>>> import numpy as np
>>> from numpy import linalg as LA
>>> np.set_printoptions(suppress=True, linewidth=100)
>>> rd = lambda a: np.round(a, 2) + 0
>>> mat = np.loadtxt("m.csv", delimiter=",")
>>> mat
array([[13.,  6.,  3.,  3.],
       [ 6.,  8.,  2.,  2.],
       [ 3.,  2.,  5.,  1.],
       [ 3.,  2.,  1.,  5.]])
>>> f = np.array([-6, -4, 2, 0])
>>> A2 = mat + np.outer(f, np.eye(4)[2])
>>> LA.matrix_rank(LA.inv(A2) - LA.inv(mat), tol=1e-8)
np.int64(1)
>>> LA.matrix_rank(A2 - mat)
np.int64(1)
>>> A2
array([[13.,  6., -3.,  3.],
       [ 6.,  8., -2.,  2.],
       [ 3.,  2.,  7.,  1.],
       [ 3.,  2.,  1.,  5.]])
>>> rd(LA.det(A2) / LA.det(mat)), rd(1 + LA.solve(mat, f)[2])
(np.float64(1.82), np.float64(1.82))
>>> L = LA.cholesky(mat)
>>> rd(L @ L.T)
array([[13.,  6.,  3.,  3.],
       [ 6.,  8.,  2.,  2.],
       [ 3.,  2.,  5.,  1.],
       [ 3.,  2.,  1.,  5.]])
>>> LA.eigvalsh(mat).min() > 0
np.True_
>>> f = np.array([0, 1])
>>> np.polyval(f, mat[3])
array([1., 1., 1., 1.])
>>> np.cross(mat[3, :3], mat[2, :3])
array([  8., -12.,   0.])
>>> Q, Rm = LA.qr(mat)
>>> Q.shape, Rm.shape
((4, 4), (4, 4))
>>> rd(Q.T @ Q)
array([[1., 0., 0., 0.],
       [0., 1., 0., 0.],
       [0., 0., 1., 0.],
       [0., 0., 0., 1.]])
>>> rd(Q @ Rm)
array([[13.,  6.,  3.,  3.],
       [ 6.,  8.,  2.,  2.],
       [ 3.,  2.,  5.,  1.],
       [ 3.,  2.,  1.,  5.]])
>>> np.allclose(Rm.T @ Rm, mat.T @ mat)
True
